% ipython --no-banner

In [1]: import numpy as np

In [2]: from numpy import linalg as LA

In [3]: np.set_printoptions(precision=4, suppress=True, linewidth=120, legacy="1.25")

In [4]: X = np.loadtxt("data.csv", delimiter=",")

In [5]: X
Out[5]: 
array([[ 1.,  1.,  1.,  0., -2.],
       [ 0.,  0.,  0.,  0.,  0.],
       [ 2.,  2., -3., -5., -3.],
       [ 1.,  1.,  1.,  0., -2.],
       [ 3., -1., -1., -5., -4.],
       [ 4., -1.,  1., -3., -6.],
       [ 0.,  0.,  0.,  0.,  0.],
       [ 1.,  1.,  1.,  0., -2.],
       [ 0.,  4., -1.,  0., -1.],
       [ 0.,  0.,  0.,  0.,  0.],
       [-1.,  3., -2.,  0.,  1.],
       [ 0.,  0.,  0.,  0.,  0.],
       [ 1.,  4., -1., -1., -4.],
       [-1.,  3., -2.,  0.,  1.],
       [ 0.,  0.,  0.,  0.,  0.],
       [ 3., -1., -1., -5., -4.],
       [ 0.,  0.,  0.,  0.,  0.],
       [ 2., -2.,  0., -2., -1.],
       [-1.,  3., -2.,  0.,  1.],
       [ 2.,  1.,  1., -1., -5.],
       [ 1.,  1.,  1.,  0., -2.],
       [-1.,  3., -2.,  0.,  1.],
       [ 1.,  0.,  2.,  2., -2.],
       [ 1.,  0.,  2.,  2., -2.],
       [ 2., -2.,  0., -2., -1.],
       [ 1.,  1.,  1.,  0., -2.],
       [ 1.,  1.,  1.,  0., -2.],
       [ 0.,  0.,  0.,  0.,  0.],
       [ 4., -1.,  3.,  0., -5.]])

In [6]: C2 = X.T @ X

In [7]: LA.matrix_rank(C2)
Out[7]: 5

In [8]: np.diag(C2)
Out[8]: array([ 79.,  91.,  54., 102., 182.])

In [9]: np.allclose(C2, C2.T)
Out[9]: True

In [10]: (X @ X.T).shape
Out[10]: (29, 29)

In [11]: B = np.array([[5, 1, 5], [2, 4, 3], [5, 5, 0], [4, 4, 1], [1, 5, 1]])

In [12]: B.T @ X.T
Out[12]: 
array([[ 10.,   0., -24.,  10., -16.,   5.,   0.,  10.,   2.,   0.,  -8.,   0.,   0.,  -8.,   0., -16.,   0.,  -3.,
         -8.,   8.,  10.,  -8.,  21.,  21.,  -3.,  10.,  10.,   0.,  28.],
       [  0.,   0., -40.,   0., -46., -37.,   0.,   0.,   6.,   0.,   6.,   0., -12.,   6.,   0., -46.,   0., -19.,
          6., -18.,   0.,   6.,   9.,   9., -19.,   0.,   0.,   0., -10.],
       [  6.,   0.,   8.,   6.,   3.,   8.,   0.,   6.,  11.,   0.,   5.,   0.,  12.,   5.,   0.,   3.,   0.,   1.,
          5.,   7.,   6.,   5.,   5.,   5.,   1.,   6.,   6.,   0.,  12.]])

In [13]: np.einsum("ik,kj->ji", X, B)
Out[13]: 
array([[ 10.,   0., -24.,  10., -16.,   5.,   0.,  10.,   2.,   0.,  -8.,   0.,   0.,  -8.,   0., -16.,   0.,  -3.,
         -8.,   8.,  10.,  -8.,  21.,  21.,  -3.,  10.,  10.,   0.,  28.],
       [  0.,   0., -40.,   0., -46., -37.,   0.,   0.,   6.,   0.,   6.,   0., -12.,   6.,   0., -46.,   0., -19.,
          6., -18.,   0.,   6.,   9.,   9., -19.,   0.,   0.,   0., -10.],
       [  6.,   0.,   8.,   6.,   3.,   8.,   0.,   6.,  11.,   0.,   5.,   0.,  12.,   5.,   0.,   3.,   0.,   1.,
          5.,   7.,   6.,   5.,   5.,   5.,   1.,   6.,   6.,   0.,  12.]])

In [14]: np.einsum("ij->j", X)
Out[14]: array([ 27.,  21.,   0., -20., -46.])

In [15]: LA.matrix_rank(np.vstack([X, B.T]))
Out[15]: 5

In [16]: np.einsum("ij,ij->i", X, X)
Out[16]: 
array([ 7.,  0., 51.,  7., 52., 63.,  0.,  7., 18.,  0., 15.,  0., 35., 15.,  0., 52.,  0., 13., 15., 32.,  7., 15.,
       13., 13., 13.,  7.,  7.,  0., 51.])

In [17]: np.einsum("ik,kj->ij", X, B)
Out[17]: 
array([[ 10.,   0.,   6.],
       [  0.,   0.,   0.],
       [-24., -40.,   8.],
       [ 10.,   0.,   6.],
       [-16., -46.,   3.],
       [  5., -37.,   8.],
       [  0.,   0.,   0.],
       [ 10.,   0.,   6.],
       [  2.,   6.,  11.],
       [  0.,   0.,   0.],
       [ -8.,   6.,   5.],
       [  0.,   0.,   0.],
       [  0., -12.,  12.],
       [ -8.,   6.,   5.],
       [  0.,   0.,   0.],
       [-16., -46.,   3.],
       [  0.,   0.,   0.],
       [ -3., -19.,   1.],
       [ -8.,   6.,   5.],
       [  8., -18.,   7.],
       [ 10.,   0.,   6.],
       [ -8.,   6.,   5.],
       [ 21.,   9.,   5.],
       [ 21.,   9.,   5.],
       [ -3., -19.,   1.],
       [ 10.,   0.,   6.],
       [ 10.,   0.,   6.],
       [  0.,   0.,   0.],
       [ 28., -10.,  12.]])
